In [1]: import numpy as np

In [2]: from numpy import linalg as LA

In [3]: np.set_printoptions(suppress=True, linewidth=100)

In [4]: mat = np.load("arr.npy")

In [5]: mat
Out[5]: 
array([[-19,   1,   1,   2,  -3],
       [  0,  -9,   2,   3,   1],
       [ -1,   1,  -2,  -1,  -1],
       [  0,   3,   3,  17,   3],
       [  1,  -2,   3,  -1,  33]])

In [6]: np.einsum("ij,ji->", mat, mat)
Out[6]: np.int64(1816)

In [7]: np.kron(np.eye(2, dtype=int), mat)
Out[7]: 
array([[-19,   1,   1,   2,  -3,   0,   0,   0,   0,   0],
       [  0,  -9,   2,   3,   1,   0,   0,   0,   0,   0],
       [ -1,   1,  -2,  -1,  -1,   0,   0,   0,   0,   0],
       [  0,   3,   3,  17,   3,   0,   0,   0,   0,   0],
       [  1,  -2,   3,  -1,  33,   0,   0,   0,   0,   0],
       [  0,   0,   0,   0,   0, -19,   1,   1,   2,  -3],
       [  0,   0,   0,   0,   0,   0,  -9,   2,   3,   1],
       [  0,   0,   0,   0,   0,  -1,   1,  -2,  -1,  -1],
       [  0,   0,   0,   0,   0,   0,   3,   3,  17,   3],
       [  0,   0,   0,   0,   0,   1,  -2,   3,  -1,  33]])

In [8]: np.round(LA.eigvals(mat), 2)
Out[8]: array([ 32.59,  17.44, -18.89,  -1.61,  -9.52])

In [9]: np.round(LA.det(mat[::-1]), 2)
Out[9]: np.float64(-164983.0)

In [10]: vals, evecs = LA.eig(mat)

In [11]: print(np.round(np.sort(LA.eigvals(mat.T)), 2))
[-18.89  -9.52  -1.61  17.44  32.59]

In [12]: np.round(np.sort(LA.eigvals(LA.inv(mat))), 2)
Out[12]: array([-0.62, -0.1 , -0.05,  0.03,  0.06])

In [13]: rng = np.random.default_rng(99762)

In [14]: z = rng.permutation(5)

In [15]: z
Out[15]: array([3, 2, 1, 0, 4])

In [16]: M2 = mat[z][:, z]

In [17]: np.round(np.sort(np.abs(LA.eigvals(M2))), 2)
Out[17]: array([ 1.61,  9.52, 17.44, 18.89, 32.59])

In [18]: round(LA.det(M2), 2), round(float(LA.det(mat[z])), 2)
Out[18]: (np.float64(-164983.0), -164983.0)

In [19]: hat = np.triu(np.array([[8, -7, -8, -5, -3],
    ...:     [5, 7, -8, 9, -9],
    ...:     [-6, 8, -2, 0, -6],
    ...:     [-7, 8, -5, -4, 4],
    ...:     [9, -3, 3, 1, 2]]), 1) + np.eye(5)

In [20]: M2 = hat @ mat @ LA.inv(hat)

In [21]: np.round(LA.det(M2), 2)
Out[21]: np.float64(-164983.0)

In [22]: np.round(np.poly(M2), 2)
Out[22]: array([     1.,    -20.,   -708.,   6059., 113751., 164983.])

In [23]: M2
Out[23]: 
array([[  -14.,   -51.,  -541.,   296., -5047.],
       [   -1.,    21.,   178.,   -21.,  1077.],
       [   -7.,   -36.,  -364.,   294., -3904.],
       [    4.,    23.,   231.,  -174.,  2436.],
       [    1.,     5.,    51.,   -41.,   551.]])

In [24]: LA.matrix_rank(M2)
Out[24]: np.int64(5)

In [25]: np.trace(M2), np.trace(mat)
Out[25]: (np.float64(20.0), np.int64(20))

In [26]: f = np.array([6, 5, 9, 9, -3])

In [27]: M2 = mat + np.outer(f, np.eye(5)[2])

In [28]: round(LA.det(M2) / LA.det(mat), 2), round(float(1 + LA.solve(mat, f)[2]), 2)
Out[28]: (np.float64(-4.91), -4.91)

In [29]: LA.matrix_rank(LA.inv(M2) - LA.inv(mat), tol=1e-8)
Out[29]: np.int64(1)

In [30]: LA.matrix_rank(M2 - mat)
Out[30]: np.int64(1)

In [31]: E = np.load("layer14.npy")

In [32]: E
Out[32]: 
array([[8, 6, 0, 0, 0, 0],
       [1, 8, 0, 0, 0, 0],
       [7, 9, 0, 0, 0, 0],
       [0, 0, 8, 6, 0, 0],
       [0, 0, 1, 8, 0, 0],
       [0, 0, 7, 9, 0, 0],
       [0, 0, 0, 0, 8, 6],
       [0, 0, 0, 0, 1, 8],
       [0, 0, 0, 0, 7, 9]])

In [33]: f = np.array([-3, -2, -2])

In [34]: np.convolve(E[7], f)
Out[34]: array([  0,   0,   0,   0,  -3, -26, -18, -16])

In [35]: np.cross(E[7, :3], E[6, :3])
Out[35]: array([0, 0, 0])

In [36]: M2 = np.c_[E[:, :2] @ np.array([[-3, -1], [3, -1]]), np.array([8, 0, 4, 7, 3, 9, 2, 7, 7])]

In [37]: M2
Out[37]: 
array([[ -6, -14,   8],
       [ 21,  -9,   0],
       [  6, -16,   4],
       [  0,   0,   7],
       [  0,   0,   3],
       [  0,   0,   9],
       [  0,   0,   2],
       [  0,   0,   7],
       [  0,   0,   7]])

In [38]: np.round(LA.norm(LA.qr(E)[0].T @ M2, axis=0) ** 2 / ((M2 ** 2).sum(axis=0) + 1e-12), 2)
Out[38]: array([1.  , 1.  , 0.98])

In [39]: np.round(LA.norm(M2 - E @ LA.lstsq(E, M2)[0], axis=0), 2) + 0
Out[39]: array([0.  , 0.  , 2.54])

In [40]: np.round(LA.lstsq(E, M2[:, 0])[0], 2) + 0
Out[40]: array([-3.,  3.,  0.,  0.,  0.,  0.])

In [41]: M2[4] @ M2[3]
Out[41]: np.int64(21)

In [42]: round(LA.norm(M2, "nuc"), 2)
Out[42]: np.float64(61.55)

In [43]: np.round(LA.norm(M2, axis=1), 2)
Out[43]: array([17.2 , 22.85, 17.55,  7.  ,  3.  ,  9.  ,  2.  ,  7.  ,  7.  ])

In [44]: O, r_ = LA.qr(E)

In [45]: np.trace(O @ O.T)
Out[45]: np.float64(6.0)

In [46]: np.round(abs(r_[0, 0]), 2), np.round(LA.norm(E[:, 0]), 2)
Out[46]: (np.float64(10.68), np.float64(10.68))

In [47]: O.shape, r_.shape
Out[47]: ((9, 6), (6, 6))

In [48]: np.allclose(r_.T @ r_, E.T @ E)
Out[48]: True

In [49]: np.round(O @ r_, 2) + 0
Out[49]: 
array([[8., 6., 0., 0., 0., 0.],
       [1., 8., 0., 0., 0., 0.],
       [7., 9., 0., 0., 0., 0.],
       [0., 0., 8., 6., 0., 0.],
       [0., 0., 1., 8., 0., 0.],
       [0., 0., 7., 9., 0., 0.],
       [0., 0., 0., 0., 8., 6.],
       [0., 0., 0., 0., 1., 8.],
       [0., 0., 0., 0., 7., 9.]])

In [50]: O.round(2) + 0
Out[50]: 
array([[-0.75,  0.31,  0.  ,  0.  ,  0.  ,  0.  ],
       [-0.09, -0.92,  0.  ,  0.  ,  0.  ,  0.  ],
       [-0.66, -0.22,  0.  ,  0.  ,  0.  ,  0.  ],
       [ 0.  ,  0.  , -0.75, -0.31,  0.  ,  0.  ],
       [ 0.  ,  0.  , -0.09,  0.92,  0.  ,  0.  ],
       [ 0.  ,  0.  , -0.66,  0.22,  0.  ,  0.  ],
       [ 0.  ,  0.  ,  0.  ,  0.  , -0.75,  0.31],
       [ 0.  ,  0.  ,  0.  ,  0.  , -0.09, -0.92],
       [ 0.  ,  0.  ,  0.  ,  0.  , -0.66, -0.22]])

In [51]: print(np.round(O.T @ O, 2) + 0)
[[1. 0. 0. 0. 0. 0.]
 [0. 1. 0. 0. 0. 0.]
 [0. 0. 1. 0. 0. 0.]
 [0. 0. 0. 1. 0. 0.]
 [0. 0. 0. 0. 1. 0.]
 [0. 0. 0. 0. 0. 1.]]

In [52]: np.round(np.abs(np.diag(r_)), 2)
Out[52]: array([10.68,  7.54, 10.68,  7.54, 10.68,  7.54])

In [53]: data = np.abs(np.array([[3, 0, 0, 3], [1, 2, 2, 1], [2, 0, 2, 3], [0, 2, 1, 2]])) + np.eye(4)

In [54]: data = data / data.sum(axis=1, keepdims=True)

In [55]: print(data.round(2))
[[0.57 0.   0.   0.43]
 [0.14 0.43 0.29 0.14]
 [0.25 0.   0.38 0.38]
 [0.   0.33 0.17 0.5 ]]

In [56]: # rows sum to 1

In [57]: z = rng.permutation(4)

In [58]: z
Out[58]: array([3, 2, 1, 0])

In [59]: M2 = data[z][:, z]

In [60]: np.round(np.sort(np.abs(LA.eigvals(M2))), 2)
Out[60]: array([0.31, 0.38, 0.38, 1.  ])

In [61]: np.allclose(M2, data)
Out[61]: False

In [62]: M2.round(2)
Out[62]: 
array([[0.5 , 0.17, 0.33, 0.  ],
       [0.38, 0.38, 0.  , 0.25],
       [0.14, 0.29, 0.43, 0.14],
       [0.43, 0.  , 0.  , 0.57]])

In [63]: print(round(float(np.trace(M2)), 2))
1.88

In [64]: O, evecs = LA.qr(data[:, :2])[0], LA.qr(data[:, 2:])[0]

In [65]: s = LA.svd(O.T @ evecs, compute_uv=False)

In [66]: print(round(float(LA.norm(O @ O.T - evecs @ evecs.T, 2)), 2))
0.91

In [67]: W0 = np.load("x.npy")

In [68]: W0
Out[68]: 
array([[  5.37, -14.11, -12.2 ],
       [-15.13,  -6.94,   5.85],
       [ 14.64, -18.04,  22.12],
       [ 23.28,   2.16, -22.6 ],
       [ -3.41,  20.37, -10.82],
       [-27.48,   9.99,   4.74],
       [  0.69,  -3.14,   3.23],
       [ -4.89, -26.68,  19.32],
       [  6.46, -11.92,   7.  ],
       [  8.02, -25.43, -12.12],
       [-36.11,  12.42, -20.79],
       [ -2.44,  18.28,  28.  ],
       [ -1.05,   5.17,  16.27],
       [ 27.65,   4.51, -24.38],
       [ 22.81,  33.51,   2.91],
       [ 36.62,   6.34,  -8.86],
       [  2.02, -16.72,  -4.18],
       [  7.35,   7.39, -13.66]])

In [69]: z = W0[:, 0] > np.median(W0[:, 0])

In [70]: f = W0[z].mean(axis=0) - W0[~z].mean(axis=0)

In [71]: print(z.astype(int))
[1 0 1 1 0 0 0 0 1 1 0 0 0 1 1 1 0 1]
